% python3 -q
>>> import numpy as np
>>> from numpy import linalg as LA
>>> np.set_printoptions(suppress=True, linewidth=100)
>>> def tidy(a):
...     return np.round(a, 2) + 0
... 
>>> A = np.loadtxt("m.csv", delimiter=",")
>>> print(A)
[[6. 2. 2. 0. 4. 0. 2. 4. 4.]
 [2. 3. 1. 0. 2. 0. 1. 2. 2.]
 [2. 1. 3. 0. 2. 0. 1. 2. 2.]
 [0. 0. 0. 2. 0. 0. 0. 0. 0.]
 [4. 2. 2. 0. 6. 0. 2. 4. 4.]
 [0. 0. 0. 0. 0. 2. 0. 0. 0.]
 [2. 1. 1. 0. 2. 0. 3. 2. 2.]
 [4. 2. 2. 0. 4. 0. 2. 6. 4.]
 [4. 2. 2. 0. 4. 0. 2. 4. 6.]]
>>> # symmetric
>>> low = LA.cholesky(A)
>>> print(tidy(np.prod(np.diag(low)) ** 2), tidy(LA.det(A)))
5376.0 5376.0
>>> print(LA.eigvalsh(A).min() > 0)
True
>>> ev, evecs = LA.eigh(A)
>>> x0 = np.array([3, 4, 4, 3, 3, 3, -1, 5, 4])
>>> print(np.abs(A).sum(axis=1).max(), tidy(np.abs(ev).max()))
24.0 21.0
>>> print(tidy(x0 @ A @ x0 / (x0 @ x0)), tidy(ev[0]), tidy(ev[-1]))
14.45 2.0 21.0
>>> print(tidy(LA.eigvalsh(A[1:, 1:])))
[ 2.  2.  2.  2.  2.  2.  2. 17.]
>>> print(tidy(evecs * np.abs(ev) @ evecs.T))
[[6. 2. 2. 0. 4. 0. 2. 4. 4.]
 [2. 3. 1. 0. 2. 0. 1. 2. 2.]
 [2. 1. 3. 0. 2. 0. 1. 2. 2.]
 [0. 0. 0. 2. 0. 0. 0. 0. 0.]
 [4. 2. 2. 0. 6. 0. 2. 4. 4.]
 [0. 0. 0. 0. 0. 2. 0. 0. 0.]
 [2. 1. 1. 0. 2. 0. 3. 2. 2.]
 [4. 2. 2. 0. 4. 0. 2. 6. 4.]
 [4. 2. 2. 0. 4. 0. 2. 4. 6.]]
>>> print(tidy(evecs * np.sqrt(ev) @ evecs.T))
[[2.08 0.33 0.33 0.   0.67 0.   0.33 0.67 0.67]
 [0.33 1.58 0.17 0.   0.33 0.   0.17 0.33 0.33]
 [0.33 0.17 1.58 0.   0.33 0.   0.17 0.33 0.33]
 [0.   0.   0.   1.41 0.   0.   0.   0.   0.  ]
 [0.67 0.33 0.33 0.   2.08 0.   0.33 0.67 0.67]
 [0.   0.   0.   0.   0.   1.41 0.   0.   0.  ]
 [0.33 0.17 0.17 0.   0.33 0.   1.58 0.33 0.33]
 [0.67 0.33 0.33 0.   0.67 0.   0.33 2.08 0.67]
 [0.67 0.33 0.33 0.   0.67 0.   0.33 0.67 2.08]]
>>> print((np.sign(evecs[:, -1].round(6)) == np.sign(evecs[0, -1].round(6))).astype(int))
[1 1 1 0 1 0 1 1 1]
>>> ev, evecs = LA.eigh(A)
>>> print(tidy(LA.eigvalsh(A + -3 * np.eye(9))))
[-1. -1. -1. -1. -1. -1. -1. -1. 18.]
>>> print(tidy(evecs.T @ A @ evecs))
[[ 2.  0.  0.  0.  0.  0.  0.  0.  0.]
 [ 0.  2.  0.  0.  0.  0.  0.  0.  0.]
 [ 0.  0.  2.  0.  0.  0.  0.  0.  0.]
 [ 0.  0.  0.  2.  0.  0.  0.  0.  0.]
 [ 0.  0.  0.  0.  2.  0.  0.  0.  0.]
 [ 0.  0.  0.  0.  0.  2.  0.  0.  0.]
 [ 0.  0.  0.  0.  0.  0.  2.  0.  0.]
 [ 0.  0.  0.  0.  0.  0.  0.  2.  0.]
 [ 0.  0.  0.  0.  0.  0.  0.  0. 21.]]
>>> print(tidy(ev))
[ 2.  2.  2.  2.  2.  2.  2.  2. 21.]
>>> print(tidy(LA.eigvalsh(A @ A)))
[  4.   4.   4.   4.   4.   4.   4.   4. 441.]
>>> print(tidy(LA.svd(A, compute_uv=False)))
[21.  2.  2.  2.  2.  2.  2.  2.  2.]
>>> K = np.loadtxt("run6.csv", delimiter=",")
>>> print(K)
[[18.  3. 15.  9.  0.]
 [ 0.  0.  0.  0.  0.]
 [18.  3. 15.  9.  0.]
 [30.  5. 25. 15.  0.]
 [ 6.  1.  5.  3.  0.]
 [24.  4. 20. 12.  0.]
 [12.  2. 10.  6.  0.]
 [18.  3. 15.  9.  0.]
 [12.  2. 10.  6.  0.]
 [ 0.  0.  0.  0.  0.]
 [ 0.  0.  0.  0.  0.]
 [ 6.  1.  5.  3.  0.]]
>>> r = LA.matrix_rank(K)
>>> print(r)
1
>>> null = LA.svd(K)[2][r:].T
>>> print([int(LA.matrix_rank(np.delete(K, i, axis=0))) for i in range(12)])
[1, 1, 1, 1, 1, 1, 1, 1, 1, 1, 1, 1]
>>> Uu, s, Vt = LA.svd(K)
>>> evecs = Vt[:(s > 1e-8).sum()]
>>> rng = np.random.default_rng(211386)
>>> x0 = K[8] + -1 * K[3] + rng.integers(2) * np.eye(5)[3]
>>> print(x0)
[-18.  -3. -15.  -9.   0.]
>>> print(tidy(evecs.T @ evecs))
[[0.51 0.08 0.42 0.25 0.  ]
 [0.08 0.01 0.07 0.04 0.  ]
 [0.42 0.07 0.35 0.21 0.  ]
 [0.25 0.04 0.21 0.13 0.  ]
 [0.   0.   0.   0.   0.  ]]
>>> print(LA.matrix_rank(np.vstack([K, x0])))
1
>>> print(np.allclose(evecs.T @ evecs @ x0, x0))
True
>>> m1 = np.load("arr.npy")
>>> print(m1)
[[ 0.77  0.4  -0.89  0.25  0.67  0.   -1.   -0.35  0.97 -0.9  -0.99]
 [-0.99  0.48  0.54 -0.93 -0.97 -0.97  0.98  0.97 -0.92  0.26  0.85]
 [-0.81  0.75 -0.95  1.   -0.98  0.92 -1.   -0.53  0.71 -0.62 -0.94]
 [ 0.65 -0.21  0.52 -1.    0.95 -0.98  0.65  0.81  0.45 -0.68 -0.49]
 [-0.94  0.23 -0.84  0.98 -0.99  0.97  0.06 -0.77 -0.31  0.92  0.98]
 [ 0.83  0.06 -0.75  1.   -0.36  1.   -1.   -0.98  0.63  0.03 -0.86]
 [-0.96  0.72 -0.93  1.   -0.99  0.92 -0.99 -0.4   0.25  0.1  -0.24]
 [-1.    0.8  -0.66 -0.8  -0.99 -0.96 -0.28  0.97 -0.44 -0.34  0.32]
 [ 0.94 -0.24 -0.88 -0.24  0.89  0.76 -0.97 -0.88  0.96 -0.11 -0.33]
 [ 1.   -0.51 -0.25  1.    0.94  1.   -0.99 -0.99  0.77 -0.1  -0.93]
 [-0.63 -0.74  0.93 -0.96 -0.19 -0.04  1.    0.08 -0.98  0.99  1.  ]
 [ 0.99 -0.57  0.13  0.95  0.96  0.96 -0.75 -0.95  0.62  0.04 -0.68]
 [-0.63 -0.22  0.75 -0.95 -0.12 -0.81  0.99  0.71 -0.81  0.53  0.89]
 [-0.25 -0.7   0.97 -1.    0.75 -0.96  1.    0.81 -0.95  0.88  1.  ]
 [ 1.   -0.77 -0.2   1.    0.77  1.   -0.88 -1.    0.27  0.91  0.22]
 [ 1.   -0.86  0.96  0.52  1.    0.35 -1.   -0.95  0.98 -1.   -1.  ]
 [ 1.   -0.75 -0.63  1.    1.    1.   -0.99 -1.    0.97  0.13 -0.88]
 [-1.   -0.11  0.94 -1.   -0.98 -0.98  1.    0.98 -1.    0.96  1.  ]
 [-0.4  -0.77  1.   -1.    0.98 -1.    1.    1.   -0.98  0.62  1.  ]
 [ 1.   -0.79  0.11 -0.57  1.    0.74 -0.95 -0.96  0.98 -0.72 -0.97]
 [-0.96  0.24 -0.91  1.   -1.    1.   -0.28 -0.95 -0.52  0.97  0.99]
 [-0.58 -0.11 -0.35 -0.94 -0.27 -0.41  0.85  0.18  0.07  0.65  0.94]
 [ 1.   -0.8   0.74 -0.87  1.    0.31  0.71 -0.82  0.59 -0.01 -0.28]
 [ 1.    0.08 -0.54  1.    0.99  0.94 -1.   -0.94  0.98 -0.99 -1.  ]
 [ 0.99 -0.72  0.43  0.53  0.97  0.92  0.52 -0.93  0.35  0.54  0.35]
 [ 0.86  0.19 -0.86  1.   -0.64  1.   -1.   -0.99  0.71 -0.07 -0.95]
 [-0.51 -0.16 -0.76  0.14 -0.69  0.85  0.54 -0.74  0.26  0.89  0.98]
 [ 0.97 -0.51 -0.75  0.89  0.87  0.98 -0.87 -0.98  0.89  0.56  0.31]
 [ 1.   -0.77  0.86 -0.99  1.   -0.87 -0.78 -0.43  0.94 -0.97 -1.  ]
 [-1.    0.99 -1.   -0.65 -1.   -0.99 -1.    0.99  0.99 -1.   -1.  ]
 [ 0.48  0.61 -0.07  0.85  0.38 -0.72 -1.    0.65  0.65 -0.98 -1.  ]
 [-0.49 -0.04 -0.31 -0.26 -0.49  0.25  0.56 -0.15 -0.08  0.58  0.83]]
>>> hat = m1 @ LA.solve(m1.T @ m1, m1.T)
>>> print(np.allclose(hat @ hat, hat))
True
>>> print(tidy(np.diag(hat)))
[0.33 0.18 0.35 0.28 0.25 0.27 0.41 0.34 0.44 0.17 0.24 0.17 0.07 0.26 0.33 0.6  0.47 0.35 0.34
 0.48 0.41 0.3  0.47 0.25 0.29 0.39 0.36 0.43 0.65 0.55 0.41 0.13]
>>> print(tidy(LA.eigvalsh(hat)))
[0. 0. 0. 0. 0. 0. 0. 0. 0. 0. 0. 0. 0. 0. 0. 0. 0. 0. 0. 0. 0. 1. 1. 1. 1. 1. 1. 1. 1. 1. 1. 1.]
>>> print(tidy(hat @ m1[:, 8]))
[ 0.97 -0.92  0.71  0.45 -0.31  0.63  0.25 -0.44  0.96  0.77 -0.98  0.62 -0.81 -0.95  0.27  0.98
  0.97 -1.   -0.98  0.98 -0.52  0.07  0.59  0.98  0.35  0.71  0.26  0.89  0.94  0.99  0.65 -0.08]
>>> print(tidy(np.trace(hat)))
11.0
>>> Ac = (m1 - m1.mean(axis=0)) / m1.std(axis=0)
>>> print(tidy(Ac.std(axis=0)))
[1. 1. 1. 1. 1. 1. 1. 1. 1. 1. 1.]
>>> beta = LA.lstsq(np.delete(Ac, 8, axis=1), Ac[:, 8])[0]
>>> print(tidy(1 - np.var(Ac[:, 8] - np.delete(Ac, 8, axis=1) @ beta)))
0.93
>>> print(np.abs(beta).argmax())
2
>>> feats = np.load("block0.npy")
>>> print(feats)
[[ 1.4 -1.1 -0.8  1.5  0.7 -0.5 -1.1 -1.5]
 [ 0.9  0.   1.1  0.6 -1.4  0.3 -0.2 -0.2]
 [ 0.4  0.5 -0.1  1.5 -1.7 -0.5 -0.6 -0.5]
 [-1.3  1.1 -1.4 -0.5 -1.7  0.8  0.9 -2.5]
 [ 0.8 -0.6  1.5  1.   0.4 -0.7  0.3 -0.3]
 [ 1.5 -1.4 -2.   0.3  0.8 -1.4 -1.6  1.6]
 [-1.3  1.2  0.6  0.1 -1.   0.1  1.8  0.8]
 [-1.3 -1.8 -0.8 -1.  -0.1  0.7  1.6  0.5]
 [-1.  -0.6 -1.4  0.2 -1.4 -0.5 -0.9 -0.9]
 [ 0.8  0.3  0.4  0.  -0.7  0.2 -2.5 -1. ]
 [-0.7  0.8  0.2 -0.3 -0.5 -0.6  0.7  0.5]
 [-1.2  0.4 -1.   0.9 -0.1 -0.1  0.2 -1.2]
 [ 0.  -0.6  0.2 -0.1 -0.1  0.  -0.6 -1.5]
 [-1.3  1.2  1.   1.8 -0.5 -0.8  0.5  0. ]
 [ 0.6  0.6 -1.3 -1.7  1.5  0.2  0.4  0.8]
 [-1.   0.2  0.  -0.5 -2.1  1.1  0.1  0.1]
 [-0.3 -1.2 -1.5 -0.8  0.3  0.5 -0.8  1. ]
 [ 0.2  0.8 -0.3 -1.   0.  -0.6  0.9  0.8]
 [ 1.5 -0.6  0.2  0.4 -1.2 -0.6 -0.6 -0.5]
 [ 0.  -0.7  0.7 -0.1 -0.1  1.6 -0.4 -0.2]
 [ 0.7  0.6  0.3 -1.1  0.   0.9  0.5  0. ]
 [ 0.2  0.5 -0.7  1.3 -0.5 -0.3  0.   0.1]
 [-0.4 -0.2 -0.3 -3.2  0.2 -1.   2.   0.4]
 [ 0.5  0.7 -0.8  0.5 -0.3 -0.5 -0.7 -0.1]
 [ 1.   0.3 -1.1 -1.   0.3 -0.8  0.6  0.5]
 [-0.1 -2.  -0.9 -1.3  0.6  0.3 -0.1 -0.8]
 [-0.3 -1.   1.1 -0.4  1.4  1.7  0.6  0.6]
 [-0.9  0.9 -0.6 -0.6  1.4  1.1  0.6 -0.5]
 [ 1.4 -1.6  0.9  1.6  0.1  0.6 -1.5  0. ]
 [-1.   0.2  0.7 -0.1 -0.7 -0.1 -0.3  0.9]
 [-1.6  0.3  0.7  0.   0.9  0.7  1.7 -0.4]
 [-1.9 -0.4  0.6  0.6 -0.3  1.5 -0.8  0.3]
 [-2.8 -0.6 -0.3  0.8  0.   1.9  0.6 -0.2]
 [-2.4 -0.4  1.3  0.7 -0.5 -2.   0.7 -0.2]
 [-0.2  0.5  2.2 -1.5  0.  -0.5 -0.3  0.2]
 [ 0.4  1.1 -1.3 -1.  -2.3 -0.4  0.1 -1.5]
 [ 0.   0.  -1.7 -0.2 -0.9 -0.7  0.4  0.4]
 [ 0.8  0.9  0.3 -0.7 -1.   0.4 -1.  -0.1]
 [ 1.  -1.2  0.1 -0.2  1.4 -0.5 -1.4  0.3]
 [-0.6  0.  -5.1  2.4  1.2  0.9 -4.8 -1.2]]
>>> Uu, s, Vt = LA.svd(feats, full_matrices=False)
>>> print(tidy(Vt @ Vt.T))
[[1. 0. 0. 0. 0. 0. 0. 0.]
 [0. 1. 0. 0. 0. 0. 0. 0.]
 [0. 0. 1. 0. 0. 0. 0. 0.]
 [0. 0. 0. 1. 0. 0. 0. 0.]
 [0. 0. 0. 0. 1. 0. 0. 0.]
 [0. 0. 0. 0. 0. 1. 0. 0.]
 [0. 0. 0. 0. 0. 0. 1. 0.]
 [0. 0. 0. 0. 0. 0. 0. 1.]]
>>> print(tidy(Uu.T @ Uu))
[[1. 0. 0. 0. 0. 0. 0. 0.]
 [0. 1. 0. 0. 0. 0. 0. 0.]
 [0. 0. 1. 0. 0. 0. 0. 0.]
 [0. 0. 0. 1. 0. 0. 0. 0.]
 [0. 0. 0. 0. 1. 0. 0. 0.]
 [0. 0. 0. 0. 0. 1. 0. 0.]
 [0. 0. 0. 0. 0. 0. 1. 0.]
 [0. 0. 0. 0. 0. 0. 0. 1.]]
>>> print(np.allclose(Uu * s @ Vt, feats))
True
>>> print(np.abs(Uu[:, 0]).round(6).argmax())
39
>>> print(tidy(np.abs(Vt[0])))
[0.24 0.15 0.53 0.36 0.09 0.01 0.69 0.16]
>>> print(tidy(Uu.T @ feats @ Vt.T))
[[10.25  0.    0.    0.    0.    0.    0.    0.  ]
 [ 0.    7.79  0.    0.    0.    0.    0.    0.  ]
 [ 0.    0.    7.35  0.    0.    0.    0.    0.  ]
 [ 0.    0.    0.    6.73  0.    0.    0.    0.  ]
 [ 0.    0.    0.    0.    5.25  0.    0.    0.  ]
 [ 0.    0.    0.    0.    0.    4.58  0.    0.  ]
 [ 0.    0.    0.    0.    0.    0.    4.2   0.  ]
 [ 0.    0.    0.    0.    0.    0.    0.    3.58]]
>>> print(tidy(np.sqrt((s ** 2).sum())), tidy(LA.norm(feats)))
18.56 18.56
>>> print(tidy(s / s[0]))
[1.   0.76 0.72 0.66 0.51 0.45 0.41 0.35]
